% python3 -q
>>> import numpy as np
>>> import numpy.linalg as la
>>> np.set_printoptions(precision=2, suppress=True, linewidth=120)
>>> rnd = lambda a: np.round(a, 2) + 0
>>> A = np.load("sample2.npy")
>>> A
array([[0, 3, 1],
       [0, 0, 1],
       [0, 0, 0]])
>>> # rank 2
>>> rnd(A @ la.pinv(A) @ A)
array([[0., 3., 1.],
       [0., 0., 1.],
       [0., 0., 0.]])
>>> np.abs(np.diag(la.qr(A)[1])) > 1e-9
array([False, False, False])
>>> np.allclose(A[:-1].T @ la.lstsq(A[:-1].T, A[-1])[0], A[-1])
True
>>> C2 = A.T @ A
>>> la.matrix_rank(C2)
np.int64(2)
>>> np.diag(C2)
array([0, 9, 2])
>>> np.trace(C2), (A ** 2).sum()
(np.int64(11), np.int64(11))
>>> rnd(la.svd(A, compute_uv=False) ** 2)
array([10.11,  0.89,  0.  ])
>>> rnd(la.eigvalsh(C2)[::-1])
array([10.11,  0.89,  0.  ])
>>> C2
array([[0, 0, 0],
       [0, 9, 3],
       [0, 3, 2]])
>>> np.allclose(C2, C2.T)
True
>>> evals, evecs = la.eigh(C2)
>>> (evals > 1e-8).sum(), (evals < -1e-8).sum()
(np.int64(2), np.int64(0))
>>> rnd(la.eigvalsh(C2 + 2 * np.eye(3)))
array([ 2.  ,  2.89, 12.11])
>>> evals.sum(), np.trace(C2)
(np.float64(11.0), np.int64(11))
>>> rnd(evals)
array([ 0.  ,  0.89, 10.11])
>>> np.abs(evecs[:, -1]).round(6).argmax()
np.int64(1)
>>> rnd(evecs.T @ evecs)
array([[1., 0., 0.],
       [0., 1., 0.],
       [0., 0., 1.]])
>>> rnd(np.abs(evecs[:, -1]))
array([0.  , 0.94, 0.35])
>>> rnd(evecs @ np.diag(evals) @ evecs.T)
array([[0., 0., 0.],
       [0., 9., 3.],
       [0., 3., 2.]])
>>> rnd(la.svd(C2, compute_uv=False))
array([10.11,  0.89,  0.  ])
>>> t3 = np.stack([A, 3 * A, A[::-1]])
>>> la.matrix_rank(t3)
array([2, 2, 2])
>>> rnd(la.det(t3))
array([0., 0., 0.])
>>> np.einsum("bij,cij->bc", t3, t3)
array([[11, 33,  1],
       [33, 99,  3],
       [ 1,  3, 11]])
>>> la.matrix_rank(t3.reshape(3, -1))
np.int64(2)
>>> rnd(la.norm(t3, axis=(1, 2)))
array([3.32, 9.95, 3.32])
>>> m1 = 3 * np.eye(8) + np.ones((8, 8))
>>> m1
array([[4., 1., 1., 1., 1., 1., 1., 1.],
       [1., 4., 1., 1., 1., 1., 1., 1.],
       [1., 1., 4., 1., 1., 1., 1., 1.],
       [1., 1., 1., 4., 1., 1., 1., 1.],
       [1., 1., 1., 1., 4., 1., 1., 1.],
       [1., 1., 1., 1., 1., 4., 1., 1.],
       [1., 1., 1., 1., 1., 1., 4., 1.],
       [1., 1., 1., 1., 1., 1., 1., 4.]])
>>> (m1 @ m1)[0]
array([23., 14., 14., 14., 14., 14., 14., 14.])
>>> m1 @ (-1.0) ** np.arange(8)
array([ 3., -3.,  3., -3.,  3., -3.,  3., -3.])
>>> evals, evecs = la.eigh(m1)
>>> rnd(evals)
array([ 3.,  3.,  3.,  3.,  3.,  3.,  3., 11.])
>>> rnd(la.eigvalsh(m1 + 4 * np.eye(8)))
array([ 7.,  7.,  7.,  7.,  7.,  7.,  7., 15.])
>>> evals.sum(), np.trace(m1)
(np.float64(32.0), np.float64(32.0))
>>> rnd(evecs.T @ evecs)
array([[1., 0., 0., 0., 0., 0., 0., 0.],
       [0., 1., 0., 0., 0., 0., 0., 0.],
       [0., 0., 1., 0., 0., 0., 0., 0.],
       [0., 0., 0., 1., 0., 0., 0., 0.],
       [0., 0., 0., 0., 1., 0., 0., 0.],
       [0., 0., 0., 0., 0., 1., 0., 0.],
       [0., 0., 0., 0., 0., 0., 1., 0.],
       [0., 0., 0., 0., 0., 0., 0., 1.]])
>>> np.unique(evals.round(6) + 0, return_counts=True)[1]
array([7, 1])
>>> rnd(np.abs(evecs[:, -1]))
array([0.35, 0.35, 0.35, 0.35, 0.35, 0.35, 0.35, 0.35])
>>> L = la.cholesky(m1)
>>> rnd(L @ L.T)
array([[4., 1., 1., 1., 1., 1., 1., 1.],
       [1., 4., 1., 1., 1., 1., 1., 1.],
       [1., 1., 4., 1., 1., 1., 1., 1.],
       [1., 1., 1., 4., 1., 1., 1., 1.],
       [1., 1., 1., 1., 4., 1., 1., 1.],
       [1., 1., 1., 1., 1., 4., 1., 1.],
       [1., 1., 1., 1., 1., 1., 4., 1.],
       [1., 1., 1., 1., 1., 1., 1., 4.]])
>>> rnd(np.prod(np.diag(L)) ** 2), rnd(la.det(m1))
(np.float64(24057.0), np.float64(24057.0))
>>> t = np.deg2rad(180)
>>> K = np.eye(3)
>>> K[np.ix_([1, 0], [1, 0])] = [[np.cos(t), -np.sin(t)], [np.sin(t), np.cos(t)]]
>>> rnd(K)
array([[-1.,  0.,  0.],
       [ 0., -1.,  0.],
       [ 0.,  0.,  1.]])
>>> t = np.radians(45)
>>> r_ = np.eye(8)
>>> r_[6, 6] = r_[3, 3] = np.cos(t)
>>> r_[6, 3], r_[3, 6] = -np.sin(t), np.sin(t)
>>> rnd(r_)
array([[ 1.  ,  0.  ,  0.  ,  0.  ,  0.  ,  0.  ,  0.  ,  0.  ],
       [ 0.  ,  1.  ,  0.  ,  0.  ,  0.  ,  0.  ,  0.  ,  0.  ],
       [ 0.  ,  0.  ,  1.  ,  0.  ,  0.  ,  0.  ,  0.  ,  0.  ],
       [ 0.  ,  0.  ,  0.  ,  0.71,  0.  ,  0.  ,  0.71,  0.  ],
       [ 0.  ,  0.  ,  0.  ,  0.  ,  1.  ,  0.  ,  0.  ,  0.  ],
       [ 0.  ,  0.  ,  0.  ,  0.  ,  0.  ,  1.  ,  0.  ,  0.  ],
       [ 0.  ,  0.  ,  0.  , -0.71,  0.  ,  0.  ,  0.71,  0.  ],
       [ 0.  ,  0.  ,  0.  ,  0.  ,  0.  ,  0.  ,  0.  ,  1.  ]])
>>> A2 = m1 @ r_.T
>>> np.allclose(m1 @ m1.T, A2 @ A2.T)
True
>>> rnd(la.svd(m1, compute_uv=False)), rnd(la.svd(A2, compute_uv=False))
(array([11.,  3.,  3.,  3.,  3.,  3.,  3.,  3.]), array([11.,  3.,  3.,  3.,  3.,  3.,  3.,  3.]))
>>> np.allclose(la.norm(m1, axis=1), la.norm(A2, axis=1))
True
>>> rnd(la.det(r_)), rnd(np.trace(r_))
(np.float64(1.0), np.float64(7.41))
>>> rank = la.matrix_rank(A)
>>> rank
np.int64(2)
>>> null = la.svd(A)[2][rank:].T
>>> [int(la.matrix_rank(A[:, :j + 1])) for j in range(3)]
[0, 1, 2]
>>> la.matrix_rank(A.T @ A), la.matrix_rank(A @ A.T)
(np.int64(2), np.int64(2))
>>> null.shape
(3, 1)
>>> A @ null
array([[0.],
       [0.],
       [0.]])
>>> proj = np.triu(np.array([[-2, -1, 1], [-2, 1, -1], [-2, -2, -2]]), 1) + np.eye(3)
>>> A2 = proj @ A @ la.inv(proj)
>>> np.trace(A2), np.trace(A)
(np.float64(0.0), np.int64(0))
>>> rnd(la.det(A2))
np.float64(0.0)
>>> A2
array([[0., 3., 3.],
       [0., 0., 1.],
       [0., 0., 0.]])
>>> A2 = np.array([[7, 4, 3, -5, 5],
...     [1, 2, 0, -3, 7],
...     [0, -3, -7, -9, 4],
...     [7, 3, -9, 2, -9],
...     [4, 4, 6, -7, -4]])
>>> M = A2 + A2.T
>>> M
array([[ 14,   5,   3,   2,   9],
       [  5,   4,  -3,   0,  11],
       [  3,  -3, -14, -18,  10],
       [  2,   0, -18,   4, -16],
       [  9,  11,  10, -16,  -8]])
>>> proj = np.triu(np.array([[3, 0, 0, 0, 2],
...     [-3, -2, 1, -1, -3],
...     [0, 1, 2, 0, -1],
...     [0, 0, 1, -2, -1],
...     [-2, -1, 3, 1, 1]]), 1) + np.eye(5)
>>> A2 = proj @ M @ la.inv(proj)
>>> A2
array([[ 32.,  27.,  -4.,  -3.,   3.],
       [-21., -32.,   3.,  -6.,   4.],
       [ -6., -14., -10., -16., -38.],
       [ -7., -11., -17.,   9., -35.],
       [  9.,  11.,  -1.,  -5.,   1.]])
>>> np.trace(A2), np.trace(M)
(np.float64(0.0), np.int64(0))
>>> r0 = np.array([-4, -9, -4])
>>> np.cross(M[4, :3], M[1, :3])
array([-73,  77, -19])
>>> X = np.loadtxt("run16.csv", delimiter=",")
>>> rnd(X)
array([[-0.5 ,  0.02,  0.4 ,  0.68, -0.24,  0.26],
       [-0.07, -0.58, -0.67,  0.35, -0.24, -0.18],
       [-0.1 ,  0.67, -0.61,  0.15,  0.06,  0.37],
       [ 0.03, -0.38, -0.01, -0.33, -0.15,  0.85],
       [ 0.2 ,  0.25,  0.04, -0.16, -0.93, -0.12],
       [ 0.83,  0.  ,  0.11,  0.51,  0.07,  0.18]])
>>> def softmax(z):
...     e = np.exp(z - z.max(axis=-1, keepdims=True))
...     return e / e.sum(axis=-1, keepdims=True)
... 
>>> rnd(softmax(10 * X[2]))
array([0.  , 0.94, 0.  , 0.01, 0.  , 0.05])
>>> rnd(softmax(X).sum(axis=1))
array([1., 1., 1., 1., 1., 1.])
>>> scores = X @ X.T / np.sqrt(6)
>>> rnd(softmax(scores))
array([[0.23, 0.15, 0.15, 0.15, 0.15, 0.15],
       [0.15, 0.23, 0.15, 0.15, 0.15, 0.15],
       [0.15, 0.15, 0.23, 0.15, 0.15, 0.15],
       [0.15, 0.15, 0.15, 0.23, 0.15, 0.15],
       [0.15, 0.15, 0.15, 0.15, 0.23, 0.15],
       [0.15, 0.15, 0.15, 0.15, 0.15, 0.23]])
>>> rnd(softmax(scores)[2] @ X)
array([ 0.05,  0.05, -0.16,  0.2 , -0.21,  0.24])
>>> rnd(softmax(scores + np.triu(np.full(scores.shape, -np.inf), 1)))
array([[1.  , 0.  , 0.  , 0.  , 0.  , 0.  ],
       [0.4 , 0.6 , 0.  , 0.  , 0.  , 0.  ],
       [0.29, 0.29, 0.43, 0.  , 0.  , 0.  ],
       [0.22, 0.22, 0.22, 0.33, 0.  , 0.  ],
       [0.18, 0.18, 0.18, 0.18, 0.27, 0.  ],
       [0.15, 0.15, 0.15, 0.15, 0.15, 0.23]])
